% ipython --no-banner

In [1]: import numpy as np

In [2]: from numpy import linalg as LA

In [3]: np.set_printoptions(precision=1, suppress=True, linewidth=120, sign=" ")

In [4]: mat = np.array([[-3, 0, 3, 3, 9, -2, 1, 0],
   ...:     [2, 1, 2, -3, -6, 1, -2, -1],
   ...:     [-3, -1, 2, 3, 9, -1, -1, 3],
   ...:     [3, 0, -2, 3, -9, 0, -1, -3],
   ...:     [-1, -1, -3, 3, 3, -3, 1, -3],
   ...:     [3, 3, 1, -3, -9, 0, -2, -3],
   ...:     [-2, 2, -3, -2, 6, -1, -2, -1],
   ...:     [2, 3, 1, 2, -6, 3, -3, 0]])

In [5]: mat
Out[5]: 
array([[-3,  0,  3,  3,  9, -2,  1,  0],
       [ 2,  1,  2, -3, -6,  1, -2, -1],
       [-3, -1,  2,  3,  9, -1, -1,  3],
       [ 3,  0, -2,  3, -9,  0, -1, -3],
       [-1, -1, -3,  3,  3, -3,  1, -3],
       [ 3,  3,  1, -3, -9,  0, -2, -3],
       [-2,  2, -3, -2,  6, -1, -2, -1],
       [ 2,  3,  1,  2, -6,  3, -3,  0]])

In [6]: r = LA.matrix_rank(mat)

In [7]: r
Out[7]: np.int64(7)

In [8]: ns = LA.svd(mat)[2][r:].T

In [9]: np.round(ns[:, 0] / ns[np.abs(ns[:, 0]).round(6).argmax(), 0], 1) + 0
Out[9]: array([ 1. ,  0. ,  0. ,  0. ,  0.3,  0. ,  0. ,  0. ])

In [10]: ns.shape
Out[10]: (8, 1)

In [11]: np.allclose(mat @ ns, 0)
Out[11]: True

In [12]: [int(LA.matrix_rank(mat[:, :j + 1])) for j in range(8)]
Out[12]: [1, 2, 3, 4, 4, 5, 6, 7]

In [13]: LA.matrix_rank(mat.T @ mat), LA.matrix_rank(mat @ mat.T)
Out[13]: (np.int64(7), np.int64(7))

In [14]: def softmax(z):
    ...:     e = np.exp(z - z.max(axis=-1, keepdims=True))
    ...:     return e / e.sum(axis=-1, keepdims=True)
    ...: 

In [15]: softmax(mat).sum(axis=1)
Out[15]: array([ 1.,  1.,  1.,  1.,  1.,  1.,  1.,  1.])

In [16]: S = mat @ mat.T / np.sqrt(8)

In [17]: np.round(softmax(S), 1) + 0
Out[17]: 
array([[ 0.9,  0. ,  0.1,  0. ,  0. ,  0. ,  0. ,  0. ],
       [ 0. ,  0. ,  0. ,  0. ,  0. ,  1. ,  0. ,  0. ],
       [ 0. ,  0. ,  1. ,  0. ,  0. ,  0. ,  0. ,  0. ],
       [ 0. ,  0. ,  0. ,  1. ,  0. ,  0. ,  0. ,  0. ],
       [ 0. ,  0. ,  0. ,  0. ,  1. ,  0. ,  0. ,  0. ],
       [ 0. ,  0. ,  0. ,  0. ,  0. ,  1. ,  0. ,  0. ],
       [ 0. ,  0. ,  0. ,  0. ,  0. ,  0. ,  1. ,  0. ],
       [ 0. ,  0. ,  0. ,  0.1,  0. ,  0.3,  0. ,  0.6]])

In [18]: np.round(softmax(S + np.triu(np.full(S.shape, -np.inf), 1)), 1) + 0
Out[18]: 
array([[ 1. ,  0. ,  0. ,  0. ,  0. ,  0. ,  0. ,  0. ],
       [ 0. ,  1. ,  0. ,  0. ,  0. ,  0. ,  0. ,  0. ],
       [ 0. ,  0. ,  1. ,  0. ,  0. ,  0. ,  0. ,  0. ],
       [ 0. ,  0. ,  0. ,  1. ,  0. ,  0. ,  0. ,  0. ],
       [ 0. ,  0. ,  0. ,  0. ,  1. ,  0. ,  0. ,  0. ],
       [ 0. ,  0. ,  0. ,  0. ,  0. ,  1. ,  0. ,  0. ],
       [ 0. ,  0. ,  0. ,  0. ,  0. ,  0. ,  1. ,  0. ],
       [ 0. ,  0. ,  0. ,  0.1,  0. ,  0.3,  0. ,  0.6]])

In [19]: x0 = np.array([0, -5, 0, 3, 1, -4, 5, 0])

In [20]: a = np.maximum(mat @ x0, 0)

In [21]: mat.T @ a
Out[21]: array([-193,  -56,   35,  261,  579, -186,   43,  -36])

In [22]: np.tanh(mat @ x0)
Out[22]: array([ 1., -1.,  1., -1.,  1., -1., -1., -1.])

In [23]: mat * (a > 1e-9)[:, None]
Out[23]: 
array([[-3,  0,  3,  3,  9, -2,  1,  0],
       [ 0,  0,  0,  0,  0,  0,  0,  0],
       [-3, -1,  2,  3,  9, -1, -1,  3],
       [ 0,  0,  0,  0,  0,  0,  0,  0],
       [-1, -1, -3,  3,  3, -3,  1, -3],
       [ 0,  0,  0,  0,  0,  0,  0,  0],
       [ 0,  0,  0,  0,  0,  0,  0,  0],
       [ 0,  0,  0,  0,  0,  0,  0,  0]])

In [24]: np.unique(mat.round(6), axis=0).shape
Out[24]: (8, 8)

In [25]: t = np.deg2rad(120)

In [26]: data = np.eye(7)

In [27]: data[np.ix_([5, 4], [5, 4])] = [[np.cos(t), -np.sin(t)], [np.sin(t), np.cos(t)]]

In [28]: data
Out[28]: 
array([[ 1. ,  0. ,  0. ,  0. ,  0. ,  0. ,  0. ],
       [ 0. ,  1. ,  0. ,  0. ,  0. ,  0. ,  0. ],
       [ 0. ,  0. ,  1. ,  0. ,  0. ,  0. ,  0. ],
       [ 0. ,  0. ,  0. ,  1. ,  0. ,  0. ,  0. ],
       [ 0. ,  0. ,  0. ,  0. , -0.5,  0.9,  0. ],
       [ 0. ,  0. ,  0. ,  0. , -0.9, -0.5,  0. ],
       [ 0. ,  0. ,  0. ,  0. ,  0. ,  0. ,  1. ]])

In [29]: u = np.array([3, 2, 5])

In [30]: np.convolve(data[6], u)
Out[30]: array([ 0.,  0.,  0.,  0.,  0.,  0.,  3.,  2.,  5.])

In [31]: np.array([np.convolve(row, u, "same") for row in data])
Out[31]: 
array([[ 2. ,  5. ,  0. ,  0. ,  0. ,  0. ,  0. ],
       [ 3. ,  2. ,  5. ,  0. ,  0. ,  0. ,  0. ],
       [ 0. ,  3. ,  2. ,  5. ,  0. ,  0. ,  0. ],
       [ 0. ,  0. ,  3. ,  2. ,  5. ,  0. ,  0. ],
       [ 0. ,  0. ,  0. , -1.5,  1.6, -0.8,  4.3],
       [ 0. ,  0. ,  0. , -2.6, -3.2, -5.3, -2.5],
       [ 0. ,  0. ,  0. ,  0. ,  0. ,  3. ,  2. ]])

In [32]: np.cross(data[6, :3], data[0, :3])
Out[32]: array([ 0.,  0.,  0.])
